% ipython --no-banner

In [1]: import numpy as np

In [2]: np.set_printoptions(precision=3, suppress=True, linewidth=120, sign=" ")

In [3]: mat = np.load("layer6.npy")

In [4]: print(mat)
[[  4   5   6   7   8]
 [  9  10  11  12  13]
 [ 14  15  16  17  18]
 [ 19  20  21  22  23]
 [ 24  25  26  27  28]]

In [5]: # null space of dimension 3

In [6]: print(np.argsort(-np.linalg.norm(mat, axis=0).round(6), kind="stable")[:3])
[ 4  3  2]

In [7]: print(round(float(np.linalg.norm(mat, 2) / np.linalg.norm(mat)), 3))
0.999

In [8]: print([round(float(x), 3) for x in np.linalg.svd(mat, compute_uv=False)[:3]])
[87.703, 2.851, 0.0]

In [9]: Uu, sig, vt = np.linalg.svd(mat)

In [10]: print(np.argmax(sig[:-1] / (sig[1:] + 1e-6)) + 1)
2

In [11]: Y = Uu[:, :2] @ np.diag(sig[:2]) @ vt[:2]

In [12]: print(round(np.abs(mat - Y).max(), 3))
0.0

In [13]: rng = np.random.default_rng(241616)

In [14]: idx = rng.permutation(5)

In [15]: print(idx)
[ 0  1  2  4  3]

In [16]: Y = mat[idx][:, idx]

In [17]: print(np.round(np.linalg.det(Y), 3), round(np.linalg.det(mat[idx]), 3))
0.0 -0.0

In [18]: print(np.diag(Y))
[  4  10  16  28  22]

In [19]: print(np.allclose(Y, mat))
False

In [20]: print(np.round(np.sort(np.abs(np.linalg.eigvals(Y))), 3) + 0)
[  0.      0.      0.      3.012  83.012]

In [21]: Y = np.array([[2, -2, 1], [1, 0, -1]])

In [22]: basis = np.kron(Y, mat)

In [23]: print(round(np.linalg.norm(basis, 2), 3), round(np.linalg.norm(Y, 2) * np.linalg.norm(mat, 2), 3))
265.149 265.149

In [24]: print(basis)
[[  8  10  12  14  16  -8 -10 -12 -14 -16   4   5   6   7   8]
 [ 18  20  22  24  26 -18 -20 -22 -24 -26   9  10  11  12  13]
 [ 28  30  32  34  36 -28 -30 -32 -34 -36  14  15  16  17  18]
 [ 38  40  42  44  46 -38 -40 -42 -44 -46  19  20  21  22  23]
 [ 48  50  52  54  56 -48 -50 -52 -54 -56  24  25  26  27  28]
 [  4   5   6   7   8   0   0   0   0   0  -4  -5  -6  -7  -8]
 [  9  10  11  12  13   0   0   0   0   0  -9 -10 -11 -12 -13]
 [ 14  15  16  17  18   0   0   0   0   0 -14 -15 -16 -17 -18]
 [ 19  20  21  22  23   0   0   0   0   0 -19 -20 -21 -22 -23]
 [ 24  25  26  27  28   0   0   0   0   0 -24 -25 -26 -27 -28]]

In [25]: print(np.linalg.matrix_rank(basis))
4

In [26]: idx = rng.integers(0, 3, 3)

In [27]: m1 = np.array([[3, 1, 3], [1, 3, 1], [0, 3, 2]]) * (idx[:, None] == idx)

In [28]: print(m1)
[[ 3  0  3]
 [ 0  3  0]
 [ 0  0  2]]

In [29]: # triangular: eigenvalues sit on the diagonal

In [30]: Y = np.linalg.inv(m1)

In [31]: print(np.allclose(Y, m1.T))
False

In [32]: print(round(float(np.linalg.slogdet(m1)[0]), 3))
1.0

In [33]: print(round(np.linalg.det(m1) * np.linalg.det(Y), 3))
1.0

In [34]: print(np.linalg.inv(Y))
[[ 3.  0.  3.]
 [ 0.  3.  0.]
 [ 0.  0.  2.]]

In [35]: x0 = np.array([-7, 9, 7])

In [36]: h = np.maximum(m1 @ x0, 0)

In [37]: print(m1.T @ h)
[  0  81  28]

In [38]: print(m1 * (h > 1e-9)[:, None])
[[ 0  0  0]
 [ 0  3  0]
 [ 0  0  2]]

In [39]: print(np.tanh(m1 @ x0))
[ 0.  1.  1.]

In [40]: Y = np.array([[-2, -1, 2], [2, 0, 0]])

In [41]: basis = np.kron(Y, m1)

In [42]: print(basis)
[[-6  0 -6 -3  0 -3  6  0  6]
 [ 0 -6  0  0 -3  0  0  6  0]
 [ 0  0 -4  0  0 -2  0  0  4]
 [ 6  0  6  0  0  0  0  0  0]
 [ 0  6  0  0  0  0  0  0  0]
 [ 0  0  4  0  0  0  0  0  0]]

In [43]: print(round(np.linalg.norm(basis, 2), 3), np.round(np.linalg.norm(Y, 2) * np.linalg.norm(m1, 2), 3))
15.06 15.06

In [44]: Y = basis[0, 0] * basis[1:] - np.outer(basis[1:, 0], basis[0])

In [45]: print(Y)
[[  0  36   0   0  18   0   0 -36   0]
 [  0   0  24   0   0  12   0   0 -24]
 [  0   0   0  18   0  18 -36   0 -36]
 [  0 -36   0   0   0   0   0   0   0]
 [  0   0 -24   0   0   0   0   0   0]]

In [46]: print(np.linalg.matrix_rank(Y), np.linalg.matrix_rank(basis))
5 6

In [47]: M = np.load("x.npy")

In [48]: print(M)
[[ 3  5  3  5  3  5]
 [ 5  0  5  0  5  0]
 [-3  1 -3  1 -3  1]
 [ 3  5  3  5  3  5]
 [ 5  0  5  0  5  0]
 [-3  1 -3  1 -3  1]]

In [49]: print(np.linalg.cond(M) > 100)
True

In [50]: print(np.argsort(-np.linalg.norm(M, axis=0).round(6), kind="stable")[:3])
[ 0  2  4]

In [51]: rk = np.linalg.matrix_rank(M)

In [52]: print(rk)
2

In [53]: null = np.linalg.svd(M)[2][rk:].T

In [54]: print(np.round(null @ null.T, 3) + 0)
[[ 0.667  0.    -0.333  0.    -0.333  0.   ]
 [ 0.     0.667  0.    -0.333  0.    -0.333]
 [-0.333  0.     0.667  0.    -0.333  0.   ]
 [ 0.    -0.333  0.     0.667  0.    -0.333]
 [-0.333  0.    -0.333  0.     0.667  0.   ]
 [ 0.    -0.333  0.    -0.333  0.     0.667]]

In [55]: print([int(np.linalg.matrix_rank(np.delete(M, i, axis=0))) for i in range(6)])
[2, 2, 2, 2, 2, 2]

In [56]: print([int(np.linalg.matrix_rank(M[:, :j + 1])) for j in range(6)])
[1, 2, 2, 2, 2, 2]

In [57]: print(np.round(M @ null, 3) + 0)
[[ 0.  0.  0.  0.]
 [ 0.  0.  0.  0.]
 [ 0.  0.  0.  0.]
 [ 0.  0.  0.  0.]
 [ 0.  0.  0.  0.]
 [ 0.  0.  0.  0.]]

In [58]: print([int(np.linalg.matrix_rank(M[:i])) for i in range(1, len(M) + 1)])
[1, 2, 2, 2, 2, 2]

In [59]: print(np.allclose(M @ null, 0))
True

In [60]: Y = M[0, 0] * M[1:] - np.outer(M[1:, 0], M[0])

In [61]: print(Y)
[[  0 -25   0 -25   0 -25]
 [  0  18   0  18   0  18]
 [  0   0   0   0   0   0]
 [  0 -25   0 -25   0 -25]
 [  0  18   0  18   0  18]]

In [62]: print(np.linalg.matrix_rank(Y), np.linalg.matrix_rank(M))
1 2

In [63]: print(np.flatnonzero(~Y.round(6).any(axis=1)))
[ 2]

In [64]: print(np.round(np.sort(np.abs(np.linalg.eigvals(mat))), 3) + 0)
[  0.      0.      0.      3.012  83.012]

In [65]: print(np.trace(mat))
80

In [66]: print(round(float(np.linalg.det(mat)), 3))
0.0

In [67]: print(round(np.abs(np.linalg.eigvals(mat)).max(), 3))
83.012

In [68]: F = np.loadtxt("data.csv", delimiter=",")

In [69]: print(F)
[[ 7.786 -0.978 -1.532]
 [-3.457  3.082 -0.286]
 [ 4.187  0.53  -2.799]
 [ 2.738  1.054 -2.647]
 [ 4.077  0.393 -1.376]
 [-1.029  2.591 -3.637]
 [-2.013  2.728 -1.786]
 [-7.557  4.635 -0.406]
 [-6.851  4.563 -1.955]
 [ 1.766  1.58  -3.938]
 [-2.725  3.249 -3.82 ]
 [-2.919  3.083 -1.909]
 [ 7.779 -0.778 -3.111]
 [-2.259  3.527 -7.438]]

In [70]: print(np.abs(np.diag(np.linalg.qr(mat)[1])) > 1e-9)
[ True  True False False False]

In [71]: print(round(float(np.trace(np.linalg.pinv(mat) @ mat)), 3))
2.0

In [72]: print(mat @ np.linalg.pinv(mat) @ mat)
[[  4.   5.   6.   7.   8.]
 [  9.  10.  11.  12.  13.]
 [ 14.  15.  16.  17.  18.]
 [ 19.  20.  21.  22.  23.]
 [ 24.  25.  26.  27.  28.]]

In [73]: print(np.allclose(mat[:-1].T @ np.linalg.lstsq(mat[:-1].T, mat[-1])[0], mat[-1]))
True

In [74]: print(np.unique(mat.round(6), axis=0).shape)
(5, 5)

In [75]: idx = F[:, 1] > np.median(F[:, 1])

In [76]: u = F[idx].mean(axis=0) - F[~idx].mean(axis=0)

In [77]: print(((F - F.mean(axis=0)) @ u > 0).astype(int))
[ 0  1  0  0  0  1  1  1  1  0  1  1  0  1]

In [78]: print(u)
[-7.869  2.925  0.206]

In [79]: print(idx.astype(int))
[ 0  1  0  0  0  0  1  1  1  0  1  1  0  1]

In [80]: print(np.round((((F - F.mean(axis=0)) @ u > 0) == idx).mean(), 3))
0.929

In [81]: W = np.array([[-2, -8, -6], [-6, -3, -8], [5, 0, 7]])

In [82]: b = np.array([5, 1, 2])

In [83]: H = np.maximum(F @ W + b, 0)

In [84]: print(H)
[[  0.      0.      0.   ]
 [  0.     19.41    0.   ]
 [  0.      0.      0.   ]
 [  0.      0.      0.   ]
 [  0.      0.      0.   ]
 [  0.      1.459   0.   ]
 [  0.      8.92    0.   ]
 [  0.     47.551   7.42 ]
 [  0.     42.119   0.   ]
 [  0.      0.      0.   ]
 [  0.     13.053   0.   ]
 [  0.     15.103   0.   ]
 [  0.      0.      0.   ]
 [  0.      8.491   0.   ]]

In [85]: print((H > 0).astype(int))
[[ 0  0  0]
 [ 0  1  0]
 [ 0  0  0]
 [ 0  0  0]
 [ 0  0  0]
 [ 0  1  0]
 [ 0  1  0]
 [ 0  1  1]
 [ 0  1  0]
 [ 0  0  0]
 [ 0  1  0]
 [ 0  1  0]
 [ 0  0  0]
 [ 0  1  0]]

In [86]: print((H > 0).mean(axis=0))
[ 0.     0.571  0.071]

In [87]: basis = np.array([[-1, -1, -3], [3, 0, 2], [-1, 3, 0]])

In [88]: print((H @ basis).round(6).argmax(axis=1))
[ 0  0  0  0  0  0  0  0  0  0  0  0  0  0]

In [89]: def softmax(z):
    ...:     e = np.exp(z - z.max(axis=-1, keepdims=True))
    ...:     return e / e.sum(axis=-1, keepdims=True)
    ...: 

In [90]: print(np.round(softmax(F[13] + -3), 3) + 0)
[ 0.003  0.997  0.   ]

In [91]: print(np.round(softmax(10 * F[13]), 3) + 0)
[ 0.  1.  0.]

In [92]: print(np.round(softmax(F[13]), 3) + 0)
[ 0.003  0.997  0.   ]

In [93]: S = F @ F.T / np.sqrt(3)

In [94]: print(softmax(S).round(6).argmax(axis=1))
[ 12   7  12  12  12  13   8   7   7  13  13   8  12  13]

In [95]: proj = F @ np.linalg.solve(F.T @ F, F.T)

In [96]: print(np.linalg.matrix_rank(np.eye(14) - proj))
11

In [97]: print(proj @ F[:, 2])
[-1.532 -0.286 -2.799 -2.647 -1.376 -3.637 -1.786 -0.406 -1.955 -3.938 -3.82  -1.909 -3.111 -7.438]

In [98]: J = np.vander(np.arange(4) - 3, 4, increasing=True)

In [99]: print(J)
[[  1  -3   9 -27]
 [  1  -2   4  -8]
 [  1  -1   1  -1]
 [  1   0   0   0]]

In [100]: # row 0 dominates

In [101]: proj = np.triu(np.array([[3, -5, -2, -5], [-4, 4, -3, 1], [-2, -1, 4, -5], [1, 4, 5, 2]]), 1) + np.eye(4)

In [102]: Y = proj @ J @ np.linalg.inv(proj)

In [103]: print(np.linalg.matrix_rank(Y))
4

In [104]: print(Y)
[[ -11.  -46. -173. -859.]
 [  -1.   -4.  -13.  -71.]
 [  -4.  -21.  -70. -350.]
 [   1.    5.   17.   85.]]

In [105]: print(proj @ J - J @ proj)
[[-12.  17. -29.  95.]
 [ -2.   8.  -7.  30.]
 [ -5.   5.  -1.  11.]
 [  0.   5.   2.   5.]]

In [106]: print(np.round(np.linalg.eigvals(J).sum().real, 3))
-0.0

In [107]: print(np.einsum("ii->", J))
0

In [108]: print(np.round(np.poly(J), 3) + 0)
[  1.   0.  22.  10.  12.]

In [109]: print(np.linalg.cond(J) > 100)
True

In [110]: print(round(np.log10(np.linalg.cond(J))))
2

In [111]: print(np.linalg.matrix_rank(J, rtol=0.1))
1

In [112]: print(np.argsort(-np.linalg.norm(J, axis=0).round(6), kind="stable")[:3])
[ 3  2  1]

In [113]: print(np.abs(np.linalg.svd(J)[2][-1]))
[ 0.08   0.742  0.651  0.139]

In [114]: print([round(float(x), 3) for x in np.linalg.svd(J, compute_uv=False)[:3]])
[30.069, 2.236, 0.917]

In [115]: Y = np.linalg.inv(J)

In [116]: print(np.round(np.linalg.det(J) * np.linalg.det(Y), 3))
1.0

In [117]: print(np.round(np.linalg.cond(J), 3))
154.456

In [118]: W0 = np.load("dump.npy")

In [119]: print(W0)
[[ 1  0  0]
 [ 1  1  0]
 [ 1  2  1]]

In [120]: t = np.radians(180)

In [121]: Rm = np.eye(4)

In [122]: Rm[2, 2] = Rm[3, 3] = np.cos(t)

In [123]: Rm[2, 3], Rm[3, 2] = -np.sin(t), np.sin(t)

In [124]: print(Rm.round(3) + 0)
[[ 1.  0.  0.  0.]
 [ 0.  1.  0.  0.]
 [ 0.  0. -1.  0.]
 [ 0.  0.  0. -1.]]

In [125]: Y = J @ Rm.T

In [126]: print(round(float(np.linalg.det(Rm)), 3), np.trace(Rm))
1.0 0.0

In [127]: print(Y)
[[ 1. -3. -9. 27.]
 [ 1. -2. -4.  8.]
 [ 1. -1. -1.  1.]
 [ 1.  0.  0.  0.]]

In [128]: print(np.linalg.svd(J, compute_uv=False), np.linalg.svd(Y, compute_uv=False))
[ 30.069   2.236   0.917   0.195] [ 30.069   2.236   0.917   0.195]
